$ python3 -q
>>> import numpy as np
>>> from numpy import linalg as LA
>>> np.set_printoptions(precision=2, suppress=True, linewidth=100, floatmode="fixed")
>>> tidy = lambda a: np.round(a, 2) + 0
>>> feats = np.loadtxt("arr.csv", delimiter=",")
>>> feats
array([[ 0.00, -1.00, -1.00, -1.00,  0.00,  0.00, -1.00,  0.00],
       [-1.00,  0.00, -1.00, -1.00,  0.00,  0.00, -1.00,  0.00],
       [-1.00, -1.00,  0.00, -1.00,  0.00,  0.00, -1.00,  0.00],
       [-1.00, -1.00, -1.00,  0.00,  0.00,  0.00, -1.00,  0.00],
       [ 0.00,  0.00,  0.00,  0.00,  0.00, -1.00,  0.00, -1.00],
       [ 0.00,  0.00,  0.00,  0.00, -1.00,  0.00,  0.00, -1.00],
       [-1.00, -1.00, -1.00, -1.00,  0.00,  0.00,  0.00,  0.00],
       [ 0.00,  0.00,  0.00,  0.00, -1.00, -1.00,  0.00,  0.00]])
>>> other = np.array([[4, -1],
...     [1, -8],
...     [-5, 9],
...     [-6, 1],
...     [9, -6],
...     [-9, 6],
...     [-7, 0],
...     [8, 4]])
>>> feats @ other
array([[ 17.00,  -2.00],
       [ 14.00,  -9.00],
       [  8.00,   8.00],
       [  7.00,   0.00],
       [  1.00, -10.00],
       [-17.00,   2.00],
       [  6.00,  -1.00],
       [  0.00,   0.00]])
>>> np.einsum("ij->j", feats)
array([-4.00, -4.00, -4.00, -4.00, -2.00, -2.00, -4.00, -2.00])
>>> np.einsum("ij,ij->i", feats, feats)
array([4.00, 4.00, 4.00, 4.00, 2.00, 2.00, 4.00, 2.00])
>>> np.einsum("ik,kj->ij", feats, other)
array([[ 17.00,  -2.00],
       [ 14.00,  -9.00],
       [  8.00,   8.00],
       [  7.00,   0.00],
       [  1.00, -10.00],
       [-17.00,   2.00],
       [  6.00,  -1.00],
       [  0.00,   0.00]])
>>> other.T @ feats.T
array([[ 17.00,  14.00,   8.00,   7.00,   1.00, -17.00,   6.00,   0.00],
       [ -2.00,  -9.00,   8.00,   0.00, -10.00,   2.00,  -1.00,   0.00]])
>>> np.vstack([feats, other.T]).shape
(10, 8)
>>> LA.matrix_rank(feats @ other)
np.int64(2)
>>> LA.matrix_rank(np.vstack([feats, other.T]))
np.int64(8)
>>> LA.matrix_rank(feats)
np.int64(8)
>>> np.diff(feats, axis=0)
array([[-1.00,  1.00,  0.00,  0.00,  0.00,  0.00,  0.00,  0.00],
       [ 0.00, -1.00,  1.00,  0.00,  0.00,  0.00,  0.00,  0.00],
       [ 0.00,  0.00, -1.00,  1.00,  0.00,  0.00,  0.00,  0.00],
       [ 1.00,  1.00,  1.00,  0.00,  0.00, -1.00,  1.00, -1.00],
       [ 0.00,  0.00,  0.00,  0.00, -1.00,  1.00,  0.00,  0.00],
       [-1.00, -1.00, -1.00, -1.00,  1.00,  0.00,  0.00,  1.00],
       [ 1.00,  1.00,  1.00,  1.00, -1.00, -1.00,  0.00,  0.00]])
>>> np.count_nonzero(feats)
np.int64(26)
>>> feats.shape
(8, 8)
>>> tidy(LA.norm(feats))
np.float64(5.1)
>>> print(feats - feats[0])
[[ 0.00  0.00  0.00  0.00  0.00  0.00  0.00  0.00]
 [-1.00  1.00  0.00  0.00  0.00  0.00  0.00  0.00]
 [-1.00  0.00  1.00  0.00  0.00  0.00  0.00  0.00]
 [-1.00  0.00  0.00  1.00  0.00  0.00  0.00  0.00]
 [ 0.00  1.00  1.00  1.00  0.00 -1.00  1.00 -1.00]
 [ 0.00  1.00  1.00  1.00 -1.00  0.00  1.00 -1.00]
 [-1.00  0.00  0.00  0.00  0.00  0.00  1.00  0.00]
 [ 0.00  1.00  1.00  1.00 -1.00 -1.00  1.00  0.00]]
>>> Q, evecs = LA.qr(feats[:, :3])[0], LA.qr(feats[:, 3:])[0]
>>> s = LA.svd(Q.T @ evecs, compute_uv=False)
>>> tidy(LA.norm(Q @ Q.T - evecs @ evecs.T, 2))
np.float64(1.0)
>>> (s > 0.9).sum()
np.int64(0)
>>> tidy(s)
array([0.88, 0.00, 0.00])
>>> tidy(np.degrees(np.arccos(s.clip(0, 1))))
array([28.56, 90.00, 90.00])
>>> ev, evecs = LA.eigh(feats)
>>> print(np.unique(ev.round(6) + 0, return_counts=True)[1])
[1 1 6]
>>> tidy(evecs.T @ evecs)
array([[1.00, 0.00, 0.00, 0.00, 0.00, 0.00, 0.00, 0.00],
       [0.00, 1.00, 0.00, 0.00, 0.00, 0.00, 0.00, 0.00],
       [0.00, 0.00, 1.00, 0.00, 0.00, 0.00, 0.00, 0.00],
       [0.00, 0.00, 0.00, 1.00, 0.00, 0.00, 0.00, 0.00],
       [0.00, 0.00, 0.00, 0.00, 1.00, 0.00, 0.00, 0.00],
       [0.00, 0.00, 0.00, 0.00, 0.00, 1.00, 0.00, 0.00],
       [0.00, 0.00, 0.00, 0.00, 0.00, 0.00, 1.00, 0.00],
       [0.00, 0.00, 0.00, 0.00, 0.00, 0.00, 0.00, 1.00]])
>>> tidy(ev.sum()), np.trace(feats)
(np.float64(0.0), np.float64(0.0))
>>> tidy(LA.eigvalsh(feats + 2 * np.eye(8)))
array([-2.00,  0.00,  3.00,  3.00,  3.00,  3.00,  3.00,  3.00])
>>> tidy(evecs.T @ feats @ evecs)
array([[-4.00,  0.00,  0.00,  0.00,  0.00,  0.00,  0.00,  0.00],
       [ 0.00, -2.00,  0.00,  0.00,  0.00,  0.00,  0.00,  0.00],
       [ 0.00,  0.00,  1.00,  0.00,  0.00,  0.00,  0.00,  0.00],
       [ 0.00,  0.00,  0.00,  1.00,  0.00,  0.00,  0.00,  0.00],
       [ 0.00,  0.00,  0.00,  0.00,  1.00,  0.00,  0.00,  0.00],
       [ 0.00,  0.00,  0.00,  0.00,  0.00,  1.00,  0.00,  0.00],
       [ 0.00,  0.00,  0.00,  0.00,  0.00,  0.00,  1.00,  0.00],
       [ 0.00,  0.00,  0.00,  0.00,  0.00,  0.00,  0.00,  1.00]])
>>> tidy(ev)
array([-4.00, -2.00,  1.00,  1.00,  1.00,  1.00,  1.00,  1.00])
>>> (ev > 1e-8).sum(), (ev < -1e-8).sum()
(np.int64(6), np.int64(2))
>>> mat = np.load("data.npy")
>>> tidy(mat)
array([[ 0.25,  0.21,  0.10,  0.00,  0.01, -0.11, -0.19,  0.04,  0.00, -0.10, -0.04,  0.17,  0.19,
         0.03,  0.01],
       [ 0.21,  0.49,  0.13,  0.14,  0.10,  0.03, -0.04, -0.04,  0.15, -0.15, -0.07,  0.16, -0.08,
         0.21,  0.16],
       [ 0.10,  0.13,  0.66,  0.13,  0.09,  0.17,  0.06,  0.02, -0.16,  0.13, -0.03,  0.17,  0.00,
        -0.26, -0.01],
       [ 0.00,  0.14,  0.13,  0.35,  0.00,  0.17,  0.17,  0.26,  0.03,  0.04,  0.11, -0.03,  0.02,
         0.21, -0.07],
       [ 0.01,  0.10,  0.09,  0.00,  0.44, -0.17,  0.15, -0.15,  0.32,  0.12,  0.10,  0.07, -0.02,
        -0.08, -0.13],
       [-0.11,  0.03,  0.17,  0.17, -0.17,  0.58, -0.18, -0.02, -0.01,  0.07, -0.05, -0.11, -0.25,
         0.08, -0.16],
       [-0.19, -0.04,  0.06,  0.17,  0.15, -0.18,  0.63,  0.12, -0.03,  0.09,  0.11, -0.08, -0.12,
         0.00,  0.22],
       [ 0.04, -0.04,  0.02,  0.26, -0.15, -0.02,  0.12,  0.67,  0.07, -0.18, -0.09, -0.13,  0.20,
        -0.08, -0.07],
       [ 0.00,  0.15, -0.16,  0.03,  0.32, -0.01, -0.03,  0.07,  0.58, -0.11, -0.10, -0.10, -0.12,
        -0.05, -0.20],
       [-0.10, -0.15,  0.13,  0.04,  0.12,  0.07,  0.09, -0.18, -0.11,  0.28,  0.22,  0.02,  0.03,
         0.03, -0.17],
       [-0.04, -0.07, -0.03,  0.11,  0.10, -0.05,  0.11, -0.09, -0.10,  0.22,  0.30,  0.05,  0.15,
         0.24, -0.14],
       [ 0.17,  0.16,  0.17, -0.03,  0.07, -0.11, -0.08, -0.13, -0.10,  0.02,  0.05,  0.20,  0.13,
         0.03,  0.05],
       [ 0.19, -0.08,  0.00,  0.02, -0.02, -0.25, -0.12,  0.20, -0.12,  0.03,  0.15,  0.13,  0.46,
         0.02, -0.17],
       [ 0.03,  0.21, -0.26,  0.21, -0.08,  0.08,  0.00, -0.08, -0.05,  0.03,  0.24,  0.03,  0.02,
         0.61,  0.03],
       [ 0.01,  0.16, -0.01, -0.07, -0.13, -0.16,  0.22, -0.07, -0.20, -0.17, -0.14,  0.05, -0.17,
         0.03,  0.51]])
>>> LA.cond(mat) > 100
np.True_
>>> rk = LA.matrix_rank(mat)
>>> rk
np.int64(7)
>>> N = LA.svd(mat)[2][rk:].T
>>> np.allclose(mat @ N, 0)
True
>>> print([int(LA.matrix_rank(mat[:, :j + 1])) for j in range(15)])
[1, 2, 3, 4, 5, 6, 7, 7, 7, 7, 7, 7, 7, 7, 7]
>>> print([int(LA.matrix_rank(np.delete(mat, i, axis=0))) for i in range(15)])
[7, 7, 7, 7, 7, 7, 7, 7, 7, 7, 7, 7, 7, 7, 7]
>>> rng = np.random.default_rng(626871)
>>> M = rng.normal(size=(17, 4))
>>> M = 5 * M / LA.norm(M, axis=1, keepdims=True)
>>> print(tidy(M))
[[ 0.99 -1.81 -2.44  3.84]
 [-3.12  0.19 -3.41  1.90]
 [ 1.59 -3.07 -3.62  0.04]
 [-1.21  1.75 -2.43  3.81]
 [ 3.34  0.34  3.68 -0.39]
 [ 4.27 -1.81 -1.85  0.25]
 [-1.01  3.73  2.44  2.02]
 [ 0.16 -2.58  2.62 -3.38]
 [-1.38  2.55 -1.83  3.64]
 [ 0.63  3.18 -1.07  3.66]
 [ 2.11 -1.44 -3.85 -1.91]
 [-3.73  1.48  2.97 -0.33]
 [-3.85 -0.94 -0.98 -2.89]
 [-3.42  1.75  2.30  2.23]
 [ 0.59 -4.75  0.02 -1.46]
 [-1.00  0.52  4.72 -1.21]
 [ 0.69  0.24  1.17 -4.81]]
>>> f = np.array([2, 1])
>>> tidy(np.polyval(f, M[16]))
array([ 2.38,  1.48,  3.34, -8.61])
>>> blk = np.stack([M, -2 * M, M[::-1]])
>>> tidy(LA.norm(blk, axis=(1, 2)))
array([20.62, 41.23, 20.62])
>>> blk.shape
(3, 17, 4)
>>> tidy(np.einsum("bij,cij->bc", blk, blk))
array([[ 425.00, -850.00, -164.22],
       [-850.00, 1700.00,  328.45],
       [-164.22,  328.45,  425.00]])
>>> LA.matrix_rank(blk.reshape(3, -1))
np.int64(2)
>>> x0 = np.array([-2, 1, 0, 0])
>>> target = M @ x0
>>> tidy(LA.pinv(M) @ M)
array([[1.00, 0.00, 0.00, 0.00],
       [0.00, 1.00, 0.00, 0.00],
       [0.00, 0.00, 1.00, 0.00],
       [0.00, 0.00, 0.00, 1.00]])
>>> print(tidy(LA.solve(M.T @ M, M.T @ target)))
[-2.00  1.00  0.00  0.00]
>>> target = target + 0.1 * rng.normal(size=17)
>>> tidy(target)
array([ -3.81,   6.50,  -6.43,   4.13,  -6.39, -10.53,   5.74,  -2.96,   5.23,   2.10,  -5.68,
         8.79,   6.62,   8.46,  -5.98,   2.51,  -0.97])
>>> c, *_ = LA.lstsq(M, target)
>>> print(c.round())
[-2.00  1.00 -0.00 -0.00]
>>> tidy(M.T @ (target - M @ c))
array([0.00, 0.00, 0.00, 0.00])
>>> other = np.c_[M[:, :2] @ np.array([[-1, 0], [2, 1]]), np.array([-2, 0, 0, 9, -1, 9, 0, -7, -3, 0, 1, -6, 9, 4, 7, -5, 6])]
>>> print(tidy(other))
[[ -4.61  -1.81  -2.00]
 [  3.50   0.19   0.00]
 [ -7.72  -3.07   0.00]
 [  4.72   1.75   9.00]
 [ -2.67   0.34  -1.00]
 [ -7.90  -1.81   9.00]
 [  8.47   3.73   0.00]
 [ -5.32  -2.58  -7.00]
 [  6.47   2.55  -3.00]
 [  5.72   3.18   0.00]
 [ -4.98  -1.44   1.00]
 [  6.68   1.48  -6.00]
 [  1.96  -0.94   9.00]
 [  6.92   1.75   4.00]
 [-10.08  -4.75   7.00]
 [  2.03   0.52  -5.00]
 [ -0.22   0.24   6.00]]
>>> print(tidy(LA.norm(LA.qr(M)[0].T @ other, axis=0) ** 2 / ((other ** 2).sum(axis=0) + 1e-12)))
[1.00 1.00 0.16]
>>> LA.matrix_rank(other)
np.int64(3)
>>> K = np.loadtxt("m.csv", delimiter=",")
>>> tidy(K)
array([[ 0.18,  3.70,  1.45, -2.22,  1.44, -1.70, -0.79,  0.98,  1.83,  0.17,  1.30,  0.80,  0.03,
         0.30,  1.02, -0.55],
       [ 3.70, -0.94, -0.01, -0.43,  0.12,  0.82,  0.35,  0.62,  0.00, -2.03,  0.26, -1.25,  0.34,
         0.07,  0.48,  0.07],
       [ 1.45, -0.01,  0.30,  0.65,  0.56,  1.33, -0.29, -1.91,  0.99, -0.04, -0.06, -0.98,  0.74,
        -1.60,  0.72,  0.35],
       [-2.22, -0.43,  0.65,  2.81,  2.55,  2.02,  0.05, -1.65,  0.89,  2.61, -0.28,  3.35,  0.98,
         0.30,  0.18,  1.05],
       [ 1.44,  0.12,  0.56,  2.55, -0.80,  0.39, -0.57, -1.41, -0.18,  0.42,  1.14,  1.09,  0.10,
        -0.25,  1.52, -1.30],
       [-1.70,  0.82,  1.33,  2.02,  0.39,  1.64, -0.57, -0.20,  0.15,  1.37, -0.04, -1.23,  1.45,
         0.00, -2.04, -0.19],
       [-0.79,  0.35, -0.29,  0.05, -0.57, -0.57,  1.36, -1.38, -1.17, -2.18,  0.29,  0.43, -0.20,
         0.13, -0.01,  1.17],
       [ 0.98,  0.62, -1.91, -1.65, -1.41, -0.20, -1.38, -0.35, -0.17, -0.06, -0.68, -1.37, -0.07,
         1.04,  1.26,  0.06],
       [ 1.83,  0.00,  0.99,  0.89, -0.18,  0.15, -1.17, -0.17, -2.23, -0.22, -0.76, -0.96,  3.17,
        -1.11,  3.47,  1.71],
       [ 0.17, -2.03, -0.04,  2.61,  0.42,  1.37, -2.18, -0.06, -0.22,  1.29,  0.84, -2.32, -1.42,
        -2.46, -0.70, -1.33],
       [ 1.30,  0.26, -0.06, -0.28,  1.14, -0.04,  0.29, -0.68, -0.76,  0.84, -1.81,  0.45,  1.50,
        -0.24,  0.44,  0.22],
       [ 0.80, -1.25, -0.98,  3.35,  1.09, -1.23,  0.43, -1.37, -0.96, -2.32,  0.45, -1.09,  0.41,
         1.27,  0.58, -0.55],
       [ 0.03,  0.34,  0.74,  0.98,  0.10,  1.45, -0.20, -0.07,  3.17, -1.42,  1.50,  0.41, -0.81,
        -1.38, -0.28, -0.84],
       [ 0.30,  0.07, -1.60,  0.30, -0.25,  0.00,  0.13,  1.04, -1.11, -2.46, -0.24,  1.27, -1.38,
         1.39, -1.00, -1.04],
       [ 1.02,  0.48,  0.72,  0.18,  1.52, -2.04, -0.01,  1.26,  3.47, -0.70,  0.44,  0.58, -0.28,
        -1.00, -1.14, -1.61],
       [-0.55,  0.07,  0.35,  1.05, -1.30, -0.19,  1.17,  0.06,  1.71, -1.33,  0.22, -0.55, -0.84,
        -1.04, -1.61, -2.79]])
>>> z = rng.permutation(16)
>>> z
array([10,  0, 13,  3,  2,  6,  9, 15, 12, 14,  1,  8,  7,  4, 11,  5])
>>> other = K[z][:, z]
>>> tidy(np.trace(other))
np.float64(-3.0)
>>> tidy(LA.det(other)), tidy(LA.det(K[z]))
(np.float64(0.0), np.float64(0.0))
